$ python3 -q
>>> import numpy as np
>>> import numpy.linalg as la
>>> np.set_printoptions(precision=3, suppress=True, linewidth=160)
>>> feats = np.load("data.npy")
>>> feats
array([[ 1.   ,  0.   ,  0.   ,  0.   ,  0.   ,  0.   ,  0.   ,  0.   ,  0.   ,  0.   ,  0.   ,  0.   ,  0.   ],
       [ 0.   ,  1.   ,  0.   ,  0.   ,  0.   ,  0.   ,  0.   ,  0.   ,  0.   ,  0.   ,  0.   ,  0.   ,  0.   ],
       [ 0.   ,  0.   ,  1.   ,  0.   ,  0.   ,  0.   ,  0.   ,  0.   ,  0.   ,  0.   ,  0.   ,  0.   ,  0.   ],
       [ 0.   ,  0.   ,  0.   ,  1.   ,  0.   ,  0.   ,  0.   ,  0.   ,  0.   ,  0.   ,  0.   ,  0.   ,  0.   ],
       [ 0.   ,  0.   ,  0.   ,  0.   ,  1.   ,  0.   ,  0.   ,  0.   ,  0.   ,  0.   ,  0.   ,  0.   ,  0.   ],
       [ 0.   ,  0.   ,  0.   ,  0.   ,  0.   ,  1.   ,  0.   ,  0.   ,  0.   ,  0.   ,  0.   ,  0.   ,  0.   ],
       [ 0.   ,  0.   ,  0.   ,  0.   ,  0.   ,  0.   ,  1.   ,  0.   ,  0.   ,  0.   ,  0.   ,  0.   ,  0.   ],
       [ 0.   ,  0.   ,  0.   ,  0.   ,  0.   ,  0.   ,  0.   ,  1.   ,  0.   ,  0.   ,  0.   ,  0.   ,  0.   ],
       [ 0.   ,  0.   ,  0.   ,  0.   ,  0.   ,  0.   ,  0.   ,  0.   ,  1.   ,  0.   ,  0.   ,  0.   ,  0.   ],
       [ 0.   ,  0.   ,  0.   ,  0.   ,  0.   ,  0.   ,  0.   ,  0.   ,  0.   ,  1.   ,  0.   ,  0.   ,  0.   ],
       [ 0.   ,  0.   ,  0.   ,  0.   ,  0.   ,  0.   ,  0.   ,  0.   ,  0.   ,  0.   ,  0.515,  0.   , -0.857],
       [ 0.   ,  0.   ,  0.   ,  0.   ,  0.   ,  0.   ,  0.   ,  0.   ,  0.   ,  0.   ,  0.   ,  1.   ,  0.   ],
       [ 0.   ,  0.   ,  0.   ,  0.   ,  0.   ,  0.   ,  0.   ,  0.   ,  0.   ,  0.   ,  0.857,  0.   ,  0.515]])
>>> x = np.array([2, 3, 1, -1, 2, -2, 1, -3, 0, 0, 1, 2, 1])
>>> target = feats @ x
>>> target
array([ 2.   ,  3.   ,  1.   , -1.   ,  2.   , -2.   ,  1.   , -3.   ,  0.   ,  0.   , -0.342,  2.   ,  1.372])
>>> la.solve(feats.T, feats[6])
array([ 0.,  0.,  0.,  0.,  0.,  0.,  1.,  0.,  0.,  0., -0.,  0.,  0.])
>>> la.solve(feats, -3 * target)
array([-6., -9., -3.,  3., -6.,  6., -3.,  9.,  0.,  0., -3., -6., -3.])
>>> rng = np.random.default_rng(60939)
>>> lab = rng.permutation(13)
>>> lab
array([11,  1,  9,  2,  6,  0,  5,  7,  3, 10,  8, 12,  4])
>>> Y = feats[lab][:, lab]
>>> np.diag(Y)
array([1.   , 1.   , 1.   , 1.   , 1.   , 1.   , 1.   , 1.   , 1.   , 0.515, 1.   , 0.515, 1.   ])
>>> gram = feats.T @ feats
>>> np.diag(gram)
array([1., 1., 1., 1., 1., 1., 1., 1., 1., 1., 1., 1., 1.])
>>> la.matrix_rank(gram)
np.int64(13)
>>> la.svd(feats, compute_uv=False) ** 2
array([1., 1., 1., 1., 1., 1., 1., 1., 1., 1., 1., 1., 1.])
>>> np.trace(gram), (feats ** 2).sum()
(np.float64(13.0), np.float64(13.0))
>>> la.svd(feats, compute_uv=False)
array([1., 1., 1., 1., 1., 1., 1., 1., 1., 1., 1., 1., 1.])
>>> feats.sum(axis=1)
array([ 1.   ,  1.   ,  1.   ,  1.   ,  1.   ,  1.   ,  1.   ,  1.   ,  1.   ,  1.   , -0.342,  1.   ,  1.372])
>>> feats.sum(axis=0)
array([ 1.   ,  1.   ,  1.   ,  1.   ,  1.   ,  1.   ,  1.   ,  1.   ,  1.   ,  1.   ,  1.372,  1.   , -0.342])
>>> np.count_nonzero(feats)
np.int64(15)
>>> round(float(la.norm(feats)), 3)
3.606
>>> feats.mean(axis=0)
array([ 0.077,  0.077,  0.077,  0.077,  0.077,  0.077,  0.077,  0.077,  0.077,  0.077,  0.106,  0.077, -0.026])
>>> Q, R = la.qr(feats)
>>> np.abs(np.diag(R))
array([1., 1., 1., 1., 1., 1., 1., 1., 1., 1., 1., 1., 1.])
>>> np.trace(Q @ Q.T)
np.float64(13.0)
>>> abs(R[0, 0]), np.round(la.norm(feats[:, 0]), 3)
(np.float64(1.0), np.float64(1.0))
>>> A = np.load("sample9.npy")
>>> A
array([[-2.,  1.,  0.,  0.,  0.,  0.,  0.,  0.,  0.],
       [ 0., -2.,  1.,  0.,  0.,  0.,  0.,  0.,  0.],
       [ 0.,  0., -2.,  1.,  0.,  0.,  0.,  0.,  0.],
       [ 0.,  0.,  0., -2.,  1.,  0.,  0.,  0.,  0.],
       [ 0.,  0.,  0.,  0., -2.,  1.,  0.,  0.,  0.],
       [ 0.,  0.,  0.,  0.,  0., -2.,  1.,  0.,  0.],
       [ 0.,  0.,  0.,  0.,  0.,  0., -2.,  1.,  0.],
       [ 0.,  0.,  0.,  0.,  0.,  0.,  0., -2.,  1.],
       [ 0.,  0.,  0.,  0.,  0.,  0.,  0.,  0., -2.]])
>>> np.sort(la.eigvals(A))
array([-2., -2., -2., -2., -2., -2., -2., -2., -2.])
>>> A @ A
array([[ 4., -4.,  1.,  0.,  0.,  0.,  0.,  0.,  0.],
       [ 0.,  4., -4.,  1.,  0.,  0.,  0.,  0.,  0.],
       [ 0.,  0.,  4., -4.,  1.,  0.,  0.,  0.,  0.],
       [ 0.,  0.,  0.,  4., -4.,  1.,  0.,  0.,  0.],
       [ 0.,  0.,  0.,  0.,  4., -4.,  1.,  0.,  0.],
       [ 0.,  0.,  0.,  0.,  0.,  4., -4.,  1.,  0.],
       [ 0.,  0.,  0.,  0.,  0.,  0.,  4., -4.,  1.],
       [ 0.,  0.,  0.,  0.,  0.,  0.,  0.,  4., -4.],
       [ 0.,  0.,  0.,  0.,  0.,  0.,  0.,  0.,  4.]])
>>> np.prod(np.diag(A)), round(la.det(A), 3)
(np.float64(-512.0), np.float64(-512.0))
>>> round(la.norm(A, 2), 3)
np.float64(2.965)
>>> A[8] @ A[2]
np.float64(0.0)
>>> def softmax(z):
...     e = np.exp(z - z.max(axis=-1, keepdims=True))
...     return e / e.sum(axis=-1, keepdims=True)
... 
>>> softmax(A).sum(axis=1)
array([1., 1., 1., 1., 1., 1., 1., 1., 1.])
>>> np.round(softmax(10 * A[2]), 3) + 0
array([0., 0., 0., 1., 0., 0., 0., 0., 0.])
>>> softmax(A[2])
array([0.101, 0.101, 0.014, 0.276, 0.101, 0.101, 0.101, 0.101, 0.101])
>>> scores = A @ A.T / np.sqrt(9)
>>> softmax(scores)
array([[0.413, 0.04 , 0.078, 0.078, 0.078, 0.078, 0.078, 0.078, 0.078],
       [0.042, 0.43 , 0.042, 0.081, 0.081, 0.081, 0.081, 0.081, 0.081],
       [0.081, 0.042, 0.43 , 0.042, 0.081, 0.081, 0.081, 0.081, 0.081],
       [0.081, 0.081, 0.042, 0.43 , 0.042, 0.081, 0.081, 0.081, 0.081],
       [0.081, 0.081, 0.081, 0.042, 0.43 , 0.042, 0.081, 0.081, 0.081],
       [0.081, 0.081, 0.081, 0.081, 0.042, 0.43 , 0.042, 0.081, 0.081],
       [0.081, 0.081, 0.081, 0.081, 0.081, 0.042, 0.43 , 0.042, 0.081],
       [0.081, 0.081, 0.081, 0.081, 0.081, 0.081, 0.042, 0.43 , 0.042],
       [0.088, 0.088, 0.088, 0.088, 0.088, 0.088, 0.088, 0.045, 0.336]])
>>> softmax(scores)[2] @ A
array([-0.162, -0.002, -0.818,  0.346, -0.121, -0.081, -0.081, -0.081, -0.081])
>>> Q, evecs = la.qr(A[:, :3])[0], la.qr(A[:, 3:])[0]
>>> sigma = la.svd(Q.T @ evecs, compute_uv=False)
>>> (sigma > 0.9).sum()
np.int64(0)
>>> np.round(la.norm(Q @ Q.T - evecs @ evecs.T, 2), 3)
np.float64(1.0)
>>> lab = rng.permutation(9)
>>> lab
array([0, 1, 4, 8, 6, 7, 5, 2, 3])
>>> Y = A[lab][:, lab]
>>> np.trace(Y)
np.float64(-18.0)
>>> arr = np.array([[8.0, 2.0, 2.0, 2.0, 2.0],
...     [2.0, 5.0, 1.0, 1.0, 1.0],
...     [2.0, 1.0, 5.0, 1.0, 1.0],
...     [2.0, 1.0, 1.0, 5.0, 1.0],
...     [2.0, 1.0, 1.0, 1.0, 5.0]])
>>> x = np.array([5, -5, -4, -1, 5])
>>> target = arr @ x
>>> coef, lr = np.zeros(5), 1 / la.norm(arr, 2) ** 2
>>> for i in range(300):
...     coef -= lr * arr.T @ (arr @ coef - target)
...     if i % 50 == 0: print(i, round(la.norm(arr @ coef - target), 3))
... 
0 33.519
50 0.093
100 0.0
150 0.0
200 0.0
250 0.0
>>> coef
array([ 5., -5., -4., -1.,  5.])
>>> np.round(la.cond(arr), 3)
np.float64(3.0)
>>> evals, evecs = la.eigh(arr)
>>> x = np.array([1, 0, 3, 2, 3])
>>> la.eigvalsh(arr[1:, 1:])
array([4., 4., 4., 8.])
>>> evecs * np.sqrt(evals) @ evecs.T
array([[2.732, 0.366, 0.366, 0.366, 0.366],
       [0.366, 2.183, 0.183, 0.183, 0.183],
       [0.366, 0.183, 2.183, 0.183, 0.183],
       [0.366, 0.183, 0.183, 2.183, 0.183],
       [0.366, 0.183, 0.183, 0.183, 2.183]])
>>> (np.sign(evecs[:, -1].round(6)) == np.sign(evecs[0, -1].round(6))).astype(int)
array([1, 1, 1, 1, 1])
>>> np.round(x @ arr @ x / (x @ x), 3), np.round(evals[0], 3), evals[-1]
(np.float64(8.348), np.float64(4.0), np.float64(12.0))
>>> W0 = np.loadtxt("test1.csv", delimiter=",")
>>> W0
array([[-1., -1.,  3.,  0.,  1., -1.,  3.,  0.,  0.,  0.],
       [ 2., -3.,  3., -3., -2., -2., -1.,  0.,  0.,  0.],
       [-2.,  1.,  0., -3.,  2.,  2.,  2.,  0.,  0.,  0.],
       [ 0., -3.,  2.,  2., -2., -1., -3.,  0.,  0.,  0.],
       [-1.,  1., -2.,  3., -3.,  1.,  0.,  0.,  0.,  0.],
       [-3., -2., -2., -2.,  1., -3.,  1.,  0.,  0.,  0.],
       [-1.,  0., -2., -1., -1., -2.,  2.,  0.,  0.,  0.],
       [ 0.,  0.,  0.,  0.,  0.,  0.,  0.,  0.,  3.,  0.],
       [ 0.,  0.,  0.,  0.,  0.,  0.,  0.,  2.,  1.,  0.],
       [ 0.,  0.,  0.,  0.,  0.,  0.,  0., -1.,  1., -2.]])
>>> lab = rng.permutation(10)
>>> lab
array([7, 9, 0, 6, 4, 5, 8, 2, 3, 1])
>>> Y = W0[lab][:, lab]
>>> np.round(la.det(Y), 3), round(la.det(W0[lab]), 3)
(np.float64(9768.0), np.float64(-9768.0))
>>> np.sort(np.abs(la.eigvals(Y)))
array([0.818, 0.818, 2.   , 2.   , 2.613, 3.   , 3.74 , 4.757, 4.757, 5.496])
>>> Y = la.inv(feats)
>>> np.allclose(Y, feats.T)
True
>>> np.round(la.det(feats) * la.det(Y), 3)
np.float64(1.0)
>>> round(la.cond(feats), 3)
np.float64(1.0)
>>> round(la.slogdet(feats)[0], 3)
np.float64(1.0)
>>> gram = W0.T @ W0
>>> la.matrix_rank(gram)
np.int64(10)
>>> la.eigvalsh(gram)[::-1]
array([67.134, 58.567, 33.15 , 15.843, 11.566, 10.28 ,  6.527,  6.02 ,  1.908,  0.005])
>>> gram
array([[ 20.,  -2.,  13.,   4.,  -8.,   3., -14.,   0.,   0.,   0.],
       [ -2.,  25., -16.,   7.,   8.,  19.,   9.,   0.,   0.,   0.],
       [ 13., -16.,  34.,  -5.,  -1.,  -3.,  -6.,   0.,   0.,   0.],
       [  4.,   7.,  -5.,  36., -14.,   9., -13.,   0.,   0.,   0.],
       [ -8.,   8.,  -1., -14.,  24.,   5.,  14.,   0.,   0.,   0.],
       [  3.,  19.,  -3.,   9.,   5.,  24.,  -1.,   0.,   0.,   0.],
       [-14.,   9.,  -6., -13.,  14.,  -1.,  28.,   0.,   0.,   0.],
       [  0.,   0.,   0.,   0.,   0.,   0.,   0.,   5.,   1.,   2.],
       [  0.,   0.,   0.,   0.,   0.,   0.,   0.,   1.,  11.,  -2.],
       [  0.,   0.,   0.,   0.,   0.,   0.,   0.,   2.,  -2.,   4.]])
>>> (W0 @ W0.T).shape
(10, 10)
>>> x = np.array([-4, -1, -5, 8, -4, -7, -8, -4, -7, 3])
>>> target = W0 @ x
>>> coef, lr = np.zeros(10), 1 / la.norm(W0, 2) ** 2
>>> for i in range(25):
...     coef -= lr * W0.T @ (W0 @ coef - target)
...     if i % 5 == 0: print(i, round(la.norm(W0 @ coef - target), 3))
... 
0 42.399
5 11.622
10 5.72
15 3.493
20 2.575
>>> coef
array([-2.686, -3.755, -6.342,  8.37 , -3.666, -5.276, -6.666, -3.015, -7.266,  1.933])
